% ipython --no-banner

In [1]: import numpy as np

In [2]: from numpy import linalg as LA

In [3]: np.set_printoptions(precision=1, suppress=True, linewidth=200)

In [4]: tidy = lambda a: np.round(a, 1) + 0

In [5]: arr = np.load("arr.npy")

In [6]: arr
Out[6]: 
array([[1, 1, 2, 2, 2, 0],
       [3, 3, 5, 3, 5, 3],
       [1, 4, 2, 0, 2, 1],
       [1, 4, 2, 2, 3, 0],
       [1, 1, 2, 0, 1, 1],
       [2, 2, 3, 1, 3, 3],
       [1, 4, 1, 1, 3, 2],
       [2, 2, 4, 2, 3, 1],
       [6, 3, 8, 3, 5, 5],
       [0, 0, 0, 0, 0, 0],
       [0, 0, 0, 0, 0, 0],
       [0, 3, 0, 0, 1, 0],
       [0, 3, 0, 1, 0, 2],
       [5, 5, 7, 2, 4, 3],
       [4, 1, 4, 1, 2, 4],
       [1, 1, 2, 0, 1, 1],
       [1, 1, 2, 0, 1, 1],
       [5, 2, 6, 1, 3, 5],
       [0, 6, 0, 1, 1, 2],
       [2, 5, 3, 1, 4, 3],
       [0, 0, 0, 0, 0, 0],
       [0, 3, 0, 0, 1, 0],
       [1, 4, 2, 3, 2, 2],
       [1, 1, 2, 2, 2, 0],
       [1, 1, 2, 0, 1, 1],
       [0, 3, 0, 1, 0, 2],
       [1, 1, 2, 0, 1, 1],
       [1, 1, 2, 2, 2, 0]])

In [7]: Xs = arr - arr.mean(axis=0)

In [8]: V = LA.svd(Xs)[2][:1]

In [9]: B = Xs - Xs @ V.T @ V

In [10]: LA.norm(B, axis=1).round(6).argmax()
Out[10]: np.int64(18)

In [11]: tidy(np.cov(Xs @ V.T, rowvar=False))
Out[11]: np.float64(11.1)

In [12]: tidy((Xs @ V.T).std(axis=0))
Out[12]: array([3.3])

In [13]: tidy(LA.norm(B) / LA.norm(Xs))
Out[13]: np.float64(0.5)

In [14]: x = np.array([4, 6, 6, 1, 5, 2])

In [15]: rhs = arr @ x

In [16]: tidy(LA.solve(arr.T @ arr, arr.T @ rhs))
Out[16]: array([4., 6., 6., 1., 5., 2.])

In [17]: rng = np.random.default_rng(85451)

In [18]: rhs = rhs + 0.1 * rng.normal(size=28)

In [19]: tidy(rhs)
Out[19]: 
array([ 33.9,  94.1,  52. ,  57. ,  29.1,  60. ,  53.9,  62.9, 127.9,   0. ,  -0.1,  23.3,  23. , 120. ,  64.9,  28.9,  29. ,  94.1,  46. ,  82.9,   0. ,  23.1,  56.9,  33.9,  29. ,  23.1,  28.9,
        34.1])

In [20]: b, *_ = LA.lstsq(arr, rhs)

In [21]: [round(float(LA.norm(LA.solve(arr.T @ arr + lam * np.eye(6), arr.T @ rhs))), 2) for lam in (0, 1, 10, 100)]
Out[21]: [10.87, 10.81, 10.53, 9.39]

In [22]: tidy(LA.norm(rhs - arr @ b))
Out[22]: np.float64(0.5)

In [23]: b.round()
Out[23]: array([4., 6., 6., 1., 5., 2.])
